$ ipython --no-banner

In [1]: import numpy as np

In [2]: np.set_printoptions(suppress=True, linewidth=100)

In [3]: X = np.load("dump.npy")

In [4]: print(X)
[[2 3 2 0 0 0 3]
 [3 2 0 4 3 1 2]
 [4 5 4 3 1 3 4]
 [5 0 5 3 1 2 5]
 [3 4 3 4 1 5 3]
 [4 3 3 0 4 1 5]
 [1 2 0 3 5 4 1]]

In [5]: def softmax(z):
   ...:     e = np.exp(z - z.max(axis=-1, keepdims=True))
   ...:     return e / e.sum(axis=-1, keepdims=True)
   ...: 

In [6]: print(np.round(softmax(10 * X[0]), 2) + 0)
[0.  0.5 0.  0.  0.  0.  0.5]

In [7]: print(np.round(softmax(X[0]), 2))
[0.13 0.35 0.13 0.02 0.02 0.02 0.35]

In [8]: scores = X @ X.T / np.sqrt(7)

In [9]: print(np.round(softmax(scores + np.triu(np.full(scores.shape, -np.inf), 1)), 2) + 0)
[[1.   0.   0.   0.   0.   0.   0.  ]
 [0.   1.   0.   0.   0.   0.   0.  ]
 [0.   0.   1.   0.   0.   0.   0.  ]
 [0.   0.   0.01 0.99 0.   0.   0.  ]
 [0.   0.   0.41 0.   0.59 0.   0.  ]
 [0.   0.   0.09 0.02 0.   0.89 0.  ]
 [0.   0.   0.01 0.   0.13 0.   0.86]]

In [10]: print(np.allclose(X, X.T))
False

In [11]: X.inv()
AttributeError: 'numpy.ndarray' object has no attribute 'inv'


In [12]: np.linalg.determinant(X)
AttributeError: module 'numpy.linalg' has no attribute 'determinant'


In [13]: f, r1 = X[1], X[2]

In [14]: print(f @ f)
43

In [15]: p = (f @ r1) / (f @ f) * f

In [16]: print(p.round(2))
[3.35 2.23 0.   4.47 3.35 1.12 2.23]

In [17]: print(np.outer(f, r1))
[[12 15 12  9  3  9 12]
 [ 8 10  8  6  2  6  8]
 [ 0  0  0  0  0  0  0]
 [16 20 16 12  4 12 16]
 [12 15 12  9  3  9 12]
 [ 4  5  4  3  1  3  4]
 [ 8 10  8  6  2  6  8]]

In [18]: vec = np.array([4, 1, 6, -3, -2, 7, -7])

In [19]: print(X @ np.ones(7))
[10. 15. 24. 21. 23. 20. 16.]

In [20]: print(X @ (2 * vec))
[  4 -22  54  36  68   2  16]

In [21]: print((X * vec).sum(axis=1))
[  2 -11  27  18  34   1   8]

In [22]: print(np.sign((X @ vec).round(6)))
[ 1 -1  1  1  1  1  1]

In [23]: print(np.linalg.norm(X @ vec) <= np.linalg.norm(X, 2) * np.linalg.norm(vec) + 1e-9)
True

In [24]: print((X @ vec).argmax())
4

In [25]: print(np.einsum("ij,j->i", X, vec))
[  2 -11  27  18  34   1   8]

In [26]: mat = np.loadtxt("arr.csv", delimiter=",")

In [27]: print(mat)
[[ 15.69  13.88  10.57   3.57]
 [ -4.79  -4.06  -3.25  -0.94]
 [  2.56   2.41   1.84   0.55]
 [-11.54 -10.07  -7.67  -2.58]
 [-10.71  -9.64  -7.23  -2.46]
 [  2.25   2.02   1.45   0.53]
 [ -0.4   -0.43  -0.24  -0.3 ]
 [  8.74   7.93   6.07   1.88]
 [-17.94 -16.01 -11.86  -3.91]
 [  0.97   0.64   0.49   0.27]
 [ -2.42  -2.32  -1.59  -0.68]
 [ -5.88  -5.38  -4.03  -1.35]
 [ 21.02  18.84  13.97   4.67]
 [  9.92   8.76   6.7    2.28]
 [ -8.98  -7.99  -5.84  -1.95]
 [ -0.84  -0.61  -0.47  -0.28]
 [  5.55   4.92   3.65   1.11]
 [  3.46   3.     2.29   0.79]
 [ -1.75  -1.49  -1.22  -0.36]
 [ -2.23  -1.78  -1.47  -0.38]
 [  3.49   3.18   2.3    0.7 ]
 [-22.76 -20.23 -15.22  -5.15]
 [  3.65   3.17   2.56   0.93]
 [  9.62   8.86   6.57   2.35]
 [  5.14   4.63   3.62   1.31]
 [  6.12   5.51   4.22   1.52]
 [-10.99  -9.68  -7.19  -2.41]
 [  1.1    0.78   0.73   0.18]
 [-10.04  -9.09  -6.68  -2.5 ]]

In [28]: P = mat @ np.linalg.solve(mat.T @ mat, mat.T)

In [29]: print(np.round(P @ mat[:, 1], 2))
[ 13.88  -4.06   2.41 -10.07  -9.64   2.02  -0.43   7.93 -16.01   0.64  -2.32  -5.38  18.84   8.76
  -7.99  -0.61   4.92   3.    -1.49  -1.78   3.18 -20.23   3.17   8.86   4.63   5.51  -9.68   0.78
  -9.09]

In [30]: print(np.round(np.trace(P), 2))
4.0

In [31]: print(np.allclose(P @ P, P))
True

In [32]: Ac = mat - mat.mean(axis=0)

In [33]: vecs = np.linalg.svd(Ac)[2][:1]

In [34]: other = Ac - Ac @ vecs.T @ vecs

In [35]: print(np.round((Ac @ vecs.T).std(axis=0), 2))
[14.22]

In [36]: print(np.round(np.diag(vecs.T @ vecs), 2))
[0.44 0.35 0.2  0.02]

In [37]: print(np.linalg.norm(other, axis=1).round(6).argmax())
28

In [38]: labels = mat[:, 1] > np.median(mat[:, 1])

In [39]: f = mat[labels].mean(axis=0) - mat[~labels].mean(axis=0)

In [40]: print(round(float((((mat - mat.mean(axis=0)) @ f > 0) == labels).mean()), 2))
0.97

In [41]: print(f.round(2))
[14.38 12.82  9.65  3.26]

In [42]: print(((mat - mat.mean(axis=0)) @ f > 0).astype(int))
[1 0 1 0 0 1 0 1 0 1 0 0 1 1 0 0 1 1 0 0 1 0 1 1 1 1 0 1 0]

In [43]: Ac = mat - mat.mean(axis=0)

In [44]: Uu, s, Vt = np.linalg.svd(Ac, full_matrices=False)

In [45]: print(np.abs(Vt[0]).argmax())
0

In [46]: print(np.linalg.matrix_rank(Ac))
4

In [47]: print((np.sign(Uu[:, 0]) == np.sign(Uu[0, 0])).astype(int))
[1 0 1 0 0 1 0 1 0 1 0 0 1 1 0 0 1 1 0 0 1 0 1 1 1 1 0 1 0]

In [48]: print(np.abs(Uu[:, 0]).argmax())
21

In [49]: W0 = np.load("case2.npy")

In [50]: print(W0.round(2))
[[ 1.    0.    0.    0.    0.  ]
 [ 0.    1.    0.    0.    0.  ]
 [ 0.    0.   -0.89  0.45  0.  ]
 [ 0.    0.   -0.45 -0.89  0.  ]
 [ 0.    0.    0.    0.    1.  ]]

In [51]: # 4 blocks once reordered

In [52]: other = np.array([[-3, -1], [1, -2], [2, 0], [-1, 3], [0, -2]])

In [53]: print(np.round(np.einsum("ik,kj->ji", W0, other), 2))
[[-3.    1.   -2.24 -0.02  0.  ]
 [-1.   -2.    1.36 -2.67 -2.  ]]

In [54]: print(np.round(W0 @ other, 2))
[[-3.   -1.  ]
 [ 1.   -2.  ]
 [-2.24  1.36]
 [-0.02 -2.67]
 [ 0.   -2.  ]]

In [55]: print(np.vstack([W0, other.T]).shape)
(7, 5)

In [56]: print(np.round(other.T @ W0.T, 2))
[[-3.    1.   -2.24 -0.02  0.  ]
 [-1.   -2.    1.36 -2.67 -2.  ]]

In [57]: print(np.einsum("ij,ij->i", W0, W0))
[1. 1. 1. 1. 1.]

In [58]: print(np.linalg.matrix_rank(W0 @ other))
2

In [59]: print(np.allclose(W0, W0.T))
False

In [60]: print(np.round((W0 - W0.T) / 2, 2))
[[ 0.    0.    0.    0.    0.  ]
 [ 0.    0.    0.    0.    0.  ]
 [ 0.    0.    0.    0.45  0.  ]
 [ 0.    0.   -0.45  0.    0.  ]
 [ 0.    0.    0.    0.    0.  ]]

In [61]: W0.inv()
AttributeError: 'numpy.ndarray' object has no attribute 'inv'


In [62]: print(np.round(softmax(10 * W0[0]), 2) + 0)
[1. 0. 0. 0. 0.]

In [63]: print(np.round(softmax(W0).sum(axis=1), 2))
[1. 1. 1. 1. 1.]

In [64]: scores = W0 @ W0.T / np.sqrt(5)

In [65]: print(np.round(softmax(scores + np.triu(np.full(scores.shape, -np.inf), 1)), 2))
[[1.   0.   0.   0.   0.  ]
 [0.39 0.61 0.   0.   0.  ]
 [0.28 0.28 0.44 0.   0.  ]
 [0.22 0.22 0.22 0.34 0.  ]
 [0.18 0.18 0.18 0.18 0.28]]

In [66]: print(np.round(softmax(scores), 2))
[[0.28 0.18 0.18 0.18 0.18]
 [0.18 0.28 0.18 0.18 0.18]
 [0.18 0.18 0.28 0.18 0.18]
 [0.18 0.18 0.18 0.28 0.18]
 [0.18 0.18 0.18 0.18 0.28]]

In [67]: A = np.array([[-2, -1, -1, -2, 1], [-2, -2, 0, -1, -1], [0, 2, 1, -1, 2]])

In [68]: print(A)
[[-2 -1 -1 -2  1]
 [-2 -2  0 -1 -1]
 [ 0  2  1 -1  2]]

In [69]: f, r1 = A[1], A[0]

In [70]: print(f @ r1)
7

In [71]: p = (f @ r1) / (f @ f) * f

In [72]: print(p)
[-1.4 -1.4  0.  -0.7 -0.7]

In [73]: print(np.round((r1 - p) @ f, 2))
0.0

In [74]: print(np.outer(f, r1))
[[ 4  2  2  4 -2]
 [ 4  2  2  4 -2]
 [ 0  0  0  0  0]
 [ 2  1  1  2 -1]
 [ 2  1  1  2 -1]]

In [75]: arr = np.load("out13.npy")

In [76]: print(arr)
[[5 0 0 0 0 0 0]
 [2 7 0 0 0 0 0]
 [4 7 2 0 0 0 0]
 [8 4 5 0 0 0 0]
 [9 6 7 8 8 0 0]
 [7 7 9 6 8 5 0]
 [6 9 6 5 1 9 2]]

In [77]: # triangular, det is the product of the diagonal

In [78]: print(np.prod(np.diag(arr)), round(np.linalg.det(arr), 2))
0 -0.0

In [79]: print(np.linalg.matrix_rank(arr - arr[0, 0] * np.eye(7)))
6

In [80]: print([int(np.linalg.matrix_rank(np.linalg.matrix_power(arr, p))) for p in range(1, 8)])
[6, 6, 6, 6, 6, 6, 6]

In [81]: print(arr @ arr)
[[ 25   0   0   0   0   0   0]
 [ 24  49   0   0   0   0   0]
 [ 42  63   4   0   0   0   0]
 [ 68  63  10   0   0   0   0]
 [221 171 110  64  64   0   0]
 [240 219 149  94 104  25   0]
 [196 212 137  72  82  63   4]]

In [82]: Uu, s = np.linalg.svd(arr)
ValueError: too many values to unpack (expected 2)


In [83]: Uu, s, Vt = np.linalg.svd(arr, full_matrices=False)

In [84]: print(np.round(np.abs(Vt[0]), 2))
[0.52 0.51 0.45 0.34 0.31 0.24 0.03]

In [85]: print(np.allclose(Uu * s @ Vt, arr))
True

In [86]: print(np.round(np.cumsum(s ** 2) / np.sum(s ** 2), 2))
[0.81 0.9  0.96 0.99 1.   1.   1.  ]

In [87]: print(np.round(Uu.T @ Uu, 2) + 0)
[[1. 0. 0. 0. 0. 0. 0.]
 [0. 1. 0. 0. 0. 0. 0.]
 [0. 0. 1. 0. 0. 0. 0.]
 [0. 0. 0. 1. 0. 0. 0.]
 [0. 0. 0. 0. 1. 0. 0.]
 [0. 0. 0. 0. 0. 1. 0.]
 [0. 0. 0. 0. 0. 0. 1.]]

In [88]: print(s.round(2) + 0)
[30.02  9.83  8.42  5.74  3.1   1.72  0.  ]

In [89]: rng = np.random.default_rng(152308)

In [90]: other = arr + rng.integers(-2, 3, (7, 6)) @ rng.integers(-2, 3, (6, 7))

In [91]: print(other)
[[ 8 -3 -2  3  6  6 -3]
 [ 2 -2 -3  4  4  4 -5]
 [ 3 10  3  1 -7 -8  2]
 [18  8 -2  4  4  6  8]
 [ 7 10 10  0 11  1 -1]
 [ 3  4 12  5 10 11  0]
 [ 6  8  2 -7  3 16  9]]

In [92]: print(np.round(np.linalg.svd(other - arr, compute_uv=False), 2) + 0)
[21.31 18.03 16.54  7.84  5.31  0.55  0.  ]

In [93]: print(other - arr)
[[  3  -3  -2   3   6   6  -3]
 [  0  -9  -3   4   4   4  -5]
 [ -1   3   1   1  -7  -8   2]
 [ 10   4  -7   4   4   6   8]
 [ -2   4   3  -8   3   1  -1]
 [ -4  -3   3  -1   2   6   0]
 [  0  -1  -4 -12   2   7   7]]

In [94]: print(np.linalg.matrix_rank(other - arr, tol=1e-8))
6

In [95]: print(np.abs(other - arr).sum(axis=1))
[26 29 23 43 22 19 33]

In [96]: theta = rng.uniform(0, 2 * np.pi, 28)

In [97]: Q, _ = np.linalg.qr(np.array([[0.2, 1.4], [-1.0, 1.3], [-0.9, -0.6]]))

In [98]: F = 3 * np.c_[np.cos(theta), np.sin(theta)] @ Q.T

In [99]: print(F.round(2))
[[ 1.52 -1.07 -2.35]
 [ 0.53  2.67  1.27]
 [ 2.04  2.07 -0.76]
 [ 1.45  2.61  0.25]
 [-1.95 -2.2   0.57]
 [ 2.24  1.35 -1.47]
 [ 1.44 -1.18 -2.35]
 [ 1.86 -0.47 -2.31]
 [-0.14  2.4   1.8 ]
 [-0.29  2.31  1.9 ]
 [-1.67  0.83  2.35]
 [-1.37 -2.65 -0.36]
 [ 1.5  -1.11 -2.35]
 [-0.45 -2.65 -1.34]
 [ 2.25  0.94 -1.75]
 [ 0.67  2.69  1.14]
 [-1.25  1.44  2.32]
 [ 1.02 -1.7  -2.25]
 [ 0.74 -1.97 -2.14]
 [ 2.22  1.55 -1.3 ]
 [-1.92 -2.24  0.51]
 [-1.42 -2.63 -0.29]
 [ 1.58  2.55  0.07]
 [ 2.09  0.13 -2.14]
 [-2.24 -1.35  1.47]
 [-2.03  0.07  2.21]
 [-1.56  1.    2.36]
 [-1.01 -2.71 -0.79]]

In [100]: print(np.round(softmax(F[9]), 2))
[0.04 0.58 0.38]

In [101]: print(np.round(softmax(10 * F[9]), 2) + 0)
[0.   0.98 0.02]

In [102]: scores = F @ F.T / np.sqrt(3)

In [103]: print(softmax(scores).round(6).argmax(axis=1))
[ 0  1  2  3  4  5  6  7  8  9 10 11 12 13 14 15 16 17 18 19 20 21 22 23 24 25 26 27]

In [104]: print(np.round(np.abs(F).max(), 2))
2.71

In [105]: F[:, 3]
IndexError: index 3 is out of bounds for axis 1 with size 3


In [106]: print(F.shape)
(28, 3)

In [107]: print(np.count_nonzero(F))
84

In [108]: F[28]
IndexError: index 28 is out of bounds for axis 0 with size 28


In [109]: print(np.round(F.mean(axis=0), 2))
[ 0.21  0.02 -0.21]

In [110]: other = np.array([[2, 3, 4],
     ...:     [1, 0, 0],
     ...:     [2, 4, 5],
     ...:     [0, 3, 0],
     ...:     [4, 0, 2],
     ...:     [3, 4, 5],
     ...:     [1, 4, 3]])

In [111]: basis = np.array([[4, 4, 5, 1, 2, 3], [4, 5, 1, 2, 3, 3], [4, 0, 2, 4, 1, 3]])

In [112]: E = other @ basis + 0.1 * rng.normal(size=(7, 6))

In [113]: print(E.round(2))
[[36.21 23.04 20.98 24.02 16.95 27.02]
 [ 4.06  4.    4.97  0.93  1.81  3.  ]
 [44.09 28.06 24.07 30.03 21.1  32.95]
 [11.89 15.01  2.97  6.04  9.16  9.06]
 [23.7  15.95 23.82 11.79  9.88 18.1 ]
 [48.02 32.06 28.93 31.1  23.09 36.01]
 [32.09 24.05 15.07 21.   17.   24.07]]

In [114]: print(np.round(E.reshape(2, -1), 2))
[[36.21 23.04 20.98 24.02 16.95 27.02  4.06  4.    4.97  0.93  1.81  3.   44.09 28.06 24.07 30.03
  21.1  32.95 11.89 15.01  2.97]
 [ 6.04  9.16  9.06 23.7  15.95 23.82 11.79  9.88 18.1  48.02 32.06 28.93 31.1  23.09 36.01 32.09
  24.05 15.07 21.   17.   24.07]]

In [115]: T = E.reshape(7, 2, -1)

In [116]: print(np.round(np.einsum("ihd,ihd->ih", T, T), 2))
[[2282.   1594.22]
 [  57.2    13.17]
 [3310.52 2432.7 ]
 [ 375.62  202.53]
 [1383.93  564.17]
 [4170.91 2797.21]
 [1835.   1309.36]]

In [117]: m1 = np.load("a.npy")

In [118]: print(m1)
[[ 0.94  0.32 -0.46  1.54 -2.01]
 [-1.39  1.6   1.2  -0.54 -2.92]
 [ 1.26 -1.14 -1.12  0.88  1.31]
 [-0.02 -2.04 -1.56 -0.48  1.44]
 [-0.59 -2.27 -1.15 -1.61  3.34]
 [-0.22  1.61  0.97  0.53 -2.5 ]
 [-0.1   2.5   2.    0.4  -1.55]]

In [119]: other = np.array([[5, 3], [2, 1], [3, 3], [0, 3], [5, 3]])

In [120]: print(np.round(np.einsum("ij->j", m1), 2))
[-0.12  0.58 -0.12  0.72 -2.89]

In [121]: print(np.linalg.matrix_rank(m1 @ other))
2
